In [1]: import numpy as np

In [2]: np.set_printoptions(suppress=True, linewidth=140)

In [3]: F = np.load("block16.npy")

In [4]: F
Out[4]: 
array([[-3.1, -1.1,  1. ],
       [-3.1, -0.9,  1.2],
       [-3. , -0.8,  1. ],
       [ 1.9,  2. , -3.1],
       [ 1.9,  2. , -3. ],
       [ 2. ,  2. , -2.9],
       [-2.1,  2. , -2. ],
       [-2.1,  1.7, -2. ],
       [-2.1,  2.1, -1.9]])

In [5]: x = np.array([-1, -3, 2])

In [6]: rhs = F @ x

In [7]: np.round(np.linalg.pinv(F) @ F, 1) + 0
Out[7]: 
array([[1., 0., 0.],
       [0., 1., 0.],
       [0., 0., 1.]])

In [8]: np.round(np.linalg.solve(F.T @ F, F.T @ rhs), 1)
Out[8]: array([-1., -3.,  2.])

In [9]: np.round(np.linalg.lstsq(F, rhs)[0], 1)
Out[9]: array([-1., -3.,  2.])

In [10]: rhs
Out[10]: array([  8.4,   8.2,   7.4, -14.1, -13.9, -13.8,  -7.9,  -7. ,  -8. ])

In [11]: try:
    ...:     np.linalg.solve(F, rhs)
    ...: except np.linalg.LinAlgError as e:
    ...:     print(e)
    ...: 
Last 2 dimensions of the array must be square

In [12]: rng = np.random.default_rng(1922)

In [13]: rhs = rhs + 0.1 * rng.normal(size=9)

In [14]: rhs.round(1)
Out[14]: array([  8.3,   8.1,   7.4, -14.1, -13.7, -13.7,  -7.9,  -7. ,  -8.1])

In [15]: beta, *_ = np.linalg.lstsq(F, rhs)

In [16]: beta.round(1)
Out[16]: array([-1., -3.,  2.])

In [17]: beta.round()
Out[17]: array([-1., -3.,  2.])

In [18]: np.round(np.linalg.norm(rhs - F @ beta), 1)
Out[18]: np.float64(0.2)

In [19]: other = F / np.sqrt((F ** 2).mean(axis=1, keepdims=True))

In [20]: np.linalg.matrix_rank(F - F.mean(axis=1, keepdims=True))
Out[20]: np.int64(2)

In [21]: np.round(np.linalg.norm(other, axis=1), 1)
Out[21]: array([1.7, 1.7, 1.7, 1.7, 1.7, 1.7, 1.7, 1.7, 1.7])

In [22]: np.round(F - F.mean(axis=1, keepdims=True), 1) + 0
Out[22]: 
array([[-2. ,  0. ,  2.1],
       [-2.2,  0. ,  2.1],
       [-2.1,  0.1,  1.9],
       [ 1.6,  1.7, -3.4],
       [ 1.6,  1.7, -3.3],
       [ 1.6,  1.6, -3.3],
       [-1.4,  2.7, -1.3],
       [-1.3,  2.5, -1.2],
       [-1.5,  2.7, -1.3]])

In [23]: arr = np.load("run6.npy")

In [24]: arr
Out[24]: 
array([[5., 1., 0., 0., 0.],
       [0., 5., 1., 0., 0.],
       [0., 0., 5., 1., 0.],
       [0., 0., 0., 5., 1.],
       [0., 0., 0., 0., 5.]])

In [25]: # triangular, det is the product of the diagonal

In [26]: np.round(np.abs(np.linalg.eigvals(arr)).max(), 1)
Out[26]: np.float64(5.0)

In [27]: round(float(np.linalg.det(arr)), 1)
Out[27]: 3125.0

In [28]: np.round(np.linalg.matrix_power(arr, 4), 1)
Out[28]: 
array([[625., 500., 150.,  20.,   1.],
       [  0., 625., 500., 150.,  20.],
       [  0.,   0., 625., 500., 150.],
       [  0.,   0.,   0., 625., 500.],
       [  0.,   0.,   0.,   0., 625.]])

In [29]: np.round(np.sort(np.abs(np.linalg.eigvals(arr))), 1)
Out[29]: array([5., 5., 5., 5., 5.])

In [30]: np.trace(arr)
Out[30]: np.float64(25.0)

In [31]: np.allclose(arr, arr.T)
Out[31]: False

In [32]: E = np.loadtxt("sample1.csv", delimiter=",")

In [33]: E
Out[33]: 
array([[  2.,  -3.,   3.,   3.,   0.,  -1.],
       [  1.,  -6.,   3.,   5.,   2.,  -1.],
       [  1.,  -6.,   5.,   5.,   5.,   0.],
       [  2.,  -6.,   2.,   4.,   6.,   2.],
       [ -1.,  -8.,  -1.,   4.,   6.,   0.],
       [  2.,  -9.,   2.,   5.,   3.,  -2.],
       [  4.,  -9.,  -1.,   6.,   6.,   0.],
       [  2.,  -7.,  -3.,   9.,   3.,  -3.],
       [  3.,  -9.,  -6.,   9.,   5.,  -5.],
       [  1., -10.,  -4.,   7.,   7.,  -6.],
       [ -2., -11.,  -6.,   8.,   9.,  -5.],
       [ -3., -14.,  -5.,   5.,  10.,  -8.],
       [ -5., -17.,  -2.,   2.,  12.,  -8.],
       [ -2., -19.,   1.,   3.,  13.,  -9.],
       [ -4., -21.,  -2.,   1.,  14., -10.],
       [ -2., -23.,   0.,   3.,  15.,  -7.],
       [  0., -26.,   1.,   1.,  12., -10.],
       [  3., -23.,  -2.,  -2.,   9.,  -8.],
       [  4., -20.,  -3.,  -2.,   9., -11.],
       [  1., -17.,  -3.,  -4.,   6., -12.],
       [  4., -17.,  -1.,  -2.,   7.,  -9.],
       [  7., -14.,  -3.,  -5.,   7.,  -6.],
       [  5., -15.,  -1.,  -5.,   4.,  -5.],
       [  5., -16.,  -2.,  -7.,   5.,  -2.],
       [  2., -13.,  -2.,  -5.,   2.,  -4.],
       [  4., -13.,  -1.,  -6.,   4.,  -3.],
       [  2., -11.,   2.,  -7.,   4.,  -5.]])

In [34]: Xc = E - E.mean(axis=0)

In [35]: vecs = np.linalg.svd(Xc)[2][:1]

In [36]: other = Xc - Xc @ vecs.T @ vecs

In [37]: round(np.linalg.norm(other) / np.linalg.norm(Xc), 1)
Out[37]: np.float64(0.7)

In [38]: np.round(other.std(axis=0), 1)
Out[38]: array([2.8, 1. , 2.6, 4.4, 2.4, 1.8])

In [39]: np.round(np.diag(vecs.T @ vecs), 1) + 0
Out[39]: array([0. , 0.6, 0. , 0.1, 0.1, 0.2])

In [40]: W2 = E[[15, 16]].astype(float)

In [41]: for _ in range(7):
    ...:     lab = np.linalg.norm(E[:, None] - W2, axis=-1).argmin(axis=1)
    ...:     W2 = np.array([E[lab == j].mean(axis=0) for j in range(2)])
    ...: 

In [42]: lab
Out[42]: array([0, 0, 0, 0, 0, 0, 0, 0, 0, 0, 0, 1, 1, 1, 1, 1, 1, 1, 1, 1, 1, 1, 1, 1, 1, 1, 1])

In [43]: np.round(W2[1] - W2[0], 1)
Out[43]: array([-0.1, -9.8, -0.9, -7.8,  3.6, -5.4])

In [44]: np.abs(W2[1] - W2[0]).argmax()
Out[44]: np.int64(1)

In [45]: M = np.load("arr.npy")

In [46]: M
Out[46]: 
array([[0.5, 0.5],
       [0.7, 0.3]])

In [47]: # row-stochastic, so 1 is an eigenvalue

In [48]: x = np.array([2, -1])

In [49]: rhs = M @ x

In [50]: rhs.round(1)
Out[50]: array([0.5, 1.1])

In [51]: np.round(np.linalg.solve(M, rhs), 1)
Out[51]: array([ 2., -1.])

In [52]: np.round(np.linalg.solve(M, M[:, 1]), 1)
Out[52]: array([0., 1.])

In [53]: W2 = np.array([[-0.9, -1.5, -0.6, 0.2], [2.5, 0.9, -0.1, -1.8]])

In [54]: mat = np.array([[3, 1],
    ...:     [3, 1],
    ...:     [2, -2],
    ...:     [-1, -1],
    ...:     [2, -1],
    ...:     [-2, -2],
    ...:     [-1, 1],
    ...:     [1, 2],
    ...:     [2, 3],
    ...:     [-3, -2],
    ...:     [-3, 2],
    ...:     [-2, 1],
    ...:     [1, -2],
    ...:     [-1, 2],
    ...:     [-2, 0],
    ...:     [0, -3],
    ...:     [0, 0],
    ...:     [1, -1],
    ...:     [-2, 1],
    ...:     [-2, 1]]) @ W2 + 0.3 * rng.normal(size=(20, 4))

In [55]: mat.round(1) + 0
Out[55]: 
array([[-0.4, -3.8, -1.1, -0.6],
       [-0.3, -3.1, -2. , -1.3],
       [-6.6, -4.8, -0.6,  4.7],
       [-1.3,  0.9,  1.1,  1.7],
       [-4.1, -3.2, -0.9,  2.5],
       [-3.4,  1.7,  1.5,  3. ],
       [ 3.3,  2.4,  0.5, -2.5],
       [ 4.3,  0.2, -0.8, -3.6],
       [ 5.6, -0.8, -2.2, -4.4],
       [-2.4,  2.8,  1.9,  2.7],
       [ 7. ,  6.6,  1.9, -4.2],
       [ 4.4,  4.3,  1. , -2.1],
       [-5.5, -3.3, -0.7,  4.1],
       [ 5.7,  3.3,  0. , -4.1],
       [ 1.7,  3.3,  1.5, -0.8],
       [-6.9, -2.9,  0.5,  4.7],
       [-0.5, -0.6,  0.1, -0.4],
       [-3.3, -2.2, -0.8,  2. ],
       [ 4.3,  3.4,  1.1, -2.4],
       [ 4.4,  4.3,  1. , -1.8]])

In [56]: other = np.c_[mat[:, :3] @ np.array([[0, 1, 2], [1, 2, 0], [0, 2, 0]]), np.array([2, 2, 0, -2, 2, -1, -1, 1, 2, 1, 0, 1, 0, 1, -1, -1, 0, 2, 2, 0])]

In [57]: other.round(1)
Out[57]: 
array([[ -3.8, -10.1,  -0.8,   2. ],
       [ -3.1, -10.4,  -0.6,   2. ],
       [ -4.8, -17.4, -13.2,   0. ],
       [  0.9,   2.8,  -2.6,  -2. ],
       [ -3.2, -12.4,  -8.2,   2. ],
       [  1.7,   3. ,  -6.8,  -1. ],
       [  2.4,   9.1,   6.5,  -1. ],
       [  0.2,   3.2,   8.7,   1. ],
       [ -0.8,  -0.4,  11.2,   2. ],
       [  2.8,   6.9,  -4.8,   1. ],
       [  6.6,  23.9,  14. ,   0. ],
       [  4.3,  14.9,   8.8,   1. ],
       [ -3.3, -13.5, -11. ,   0. ],
       [  3.3,  12.3,  11.3,   1. ],
       [  3.3,  11.2,   3.4,  -1. ],
       [ -2.9, -11.7, -13.8,  -1. ],
       [ -0.6,  -1.5,  -0.9,   0. ],
       [ -2.2,  -9.3,  -6.6,   2. ],
       [  3.4,  13.2,   8.6,   2. ],
       [  4.3,  14.9,   8.9,   0. ]])

In [58]: np.round(np.linalg.lstsq(mat, other[:, 0])[0], 1) + 0
Out[58]: array([0., 1., 0., 0.])

In [59]: np.linalg.matrix_rank(other)
Out[59]: np.int64(4)

In [60]: x = np.array([1, 8, 4, 2])

In [61]: np.linalg.norm(mat @ x) <= np.linalg.norm(mat, 2) * np.linalg.norm(x) + 1e-9
Out[61]: np.True_

In [62]: np.round(mat @ np.ones(4), 1)
Out[62]: array([-5.9, -6.7, -7.3,  2.4, -5.8,  2.7,  3.7,  0.2, -1.8,  5. , 11.2,  7.6, -5.4,  4.9,  5.6, -4.6, -1.4, -4.3,  6.4,  7.8])

In [63]: W0 = np.array([[0, 2, 1, 0], [0, 0, 1, 0], [0, 0, 0, 1], [0, 0, 0, 0]])

In [64]: # null space of dimension 1

In [65]: x = np.array([2, 5, -9, -3])

In [66]: h1 = np.maximum(W0 @ x, 0)

In [67]: W0 * (h1 > 1e-9)[:, None]
Out[67]: 
array([[0, 2, 1, 0],
       [0, 0, 0, 0],
       [0, 0, 0, 0],
       [0, 0, 0, 0]])

In [68]: h1
Out[68]: array([1, 0, 0, 0])

In [69]: U, sig, Vh = np.linalg.svd(W0)

In [70]: vecs = Vh[:(sig > 1e-8).sum()]

In [71]: x = W0[0] + -3 * W0[1] + rng.integers(2) * np.eye(4)[2]

In [72]: x
Out[72]: array([ 0.,  2., -2.,  0.])

In [73]: np.allclose(vecs.T @ vecs @ x, x)
Out[73]: True

In [74]: data = np.maximum(np.array([[1, 6],
    ...:     [2, -9],
    ...:     [8, -5],
    ...:     [1, 1],
    ...:     [-7, 9],
    ...:     [0, 5],
    ...:     [5, 0],
    ...:     [-1, 3],
    ...:     [6, 3],
    ...:     [-7, 6],
    ...:     [9, 5],
    ...:     [-9, 1],
    ...:     [-5, 5],
    ...:     [5, 8],
    ...:     [-8, 4],
    ...:     [-7, -7],
    ...:     [2, 2],
    ...:     [0, -8],
    ...:     [-3, 6],
    ...:     [6, 6],
    ...:     [0, -3],
    ...:     [-8, 4],
    ...:     [-2, 5],
    ...:     [-2, 5],
    ...:     [0, 6],
    ...:     [-7, -4],
    ...:     [7, -7],
    ...:     [-9, 0],
    ...:     [-7, 7],
    ...:     [7, -1],
    ...:     [9, 0],
    ...:     [4, 0]]) @ np.array([[1, 0, 1, 0, 1, -1], [2, -1, 2, 0, 1, 1]]) + np.array([7, 3, 7, 4, 5, 2]), 0)

In [75]: data
Out[75]: 
array([[20,  0, 20,  4, 12,  7],
       [ 0, 12,  0,  4,  0,  0],
       [ 5,  8,  5,  4,  8,  0],
       [10,  2, 10,  4,  7,  2],
       [18,  0, 18,  4,  7, 18],
       [17,  0, 17,  4, 10,  7],
       [12,  3, 12,  4, 10,  0],
       [12,  0, 12,  4,  7,  6],
       [19,  0, 19,  4, 14,  0],
       [12,  0, 12,  4,  4, 15],
       [26,  0, 26,  4, 19,  0],
       [ 0,  2,  0,  4,  0, 12],
       [12,  0, 12,  4,  5, 12],
       [28,  0, 28,  4, 18,  5],
       [ 7,  0,  7,  4,  1, 14],
       [ 0, 10,  0,  4,  0,  2],
       [13,  1, 13,  4,  9,  2],
       [ 0, 11,  0,  4,  0,  0],
       [16,  0, 16,  4,  8, 11],
       [25,  0, 25,  4, 17,  2],
       [ 1,  6,  1,  4,  2,  0],
       [ 7,  0,  7,  4,  1, 14],
       [15,  0, 15,  4,  8,  9],
       [15,  0, 15,  4,  8,  9],
       [19,  0, 19,  4, 11,  8],
       [ 0,  7,  0,  4,  0,  5],
       [ 0, 10,  0,  4,  5,  0],
       [ 0,  3,  0,  4,  0, 11],
       [14,  0, 14,  4,  5, 16],
       [12,  4, 12,  4, 11,  0],
       [16,  3, 16,  4, 14,  0],
       [11,  3, 11,  4,  9,  0]])

In [76]: # null space of dimension 1

In [77]: Xc = E - E.mean(axis=0)

In [78]: U, sig, Vh = np.linalg.svd(Xc, full_matrices=False)

In [79]: np.linalg.matrix_rank(Xc)
Out[79]: np.int64(6)

In [80]: np.abs(Vh[0]).argmax()
Out[80]: np.int64(1)

In [81]: feats = np.load("out4.npy")

In [82]: feats
Out[82]: 
array([[-3,  3, -5,  4, -5, -1,  2],
       [ 0, -2, -5,  2, -5,  2,  0],
       [ 0,  0,  3,  5,  2, -4,  1],
       [ 0,  0,  0,  1, -5,  0,  0],
       [ 0,  0,  0,  0,  0,  4,  5],
       [ 0,  0,  0,  0,  0, -2, -3],
       [ 0,  0,  0,  0,  0,  0,  4]])

In [83]: # null space of dimension 1

In [84]: cov = feats.T @ feats

In [85]: (feats @ feats.T).shape
Out[85]: (7, 7)

In [86]: np.trace(cov), (feats ** 2).sum()
Out[86]: (np.int64(302), np.int64(302))

In [87]: np.allclose(cov, cov.T)
Out[87]: True

In [88]: np.round(np.linalg.eigvalsh(cov)[::-1], 1) + 0
Out[88]: array([145.5,  69.3,  57.7,  16.2,  10.3,   3. ,   0. ])
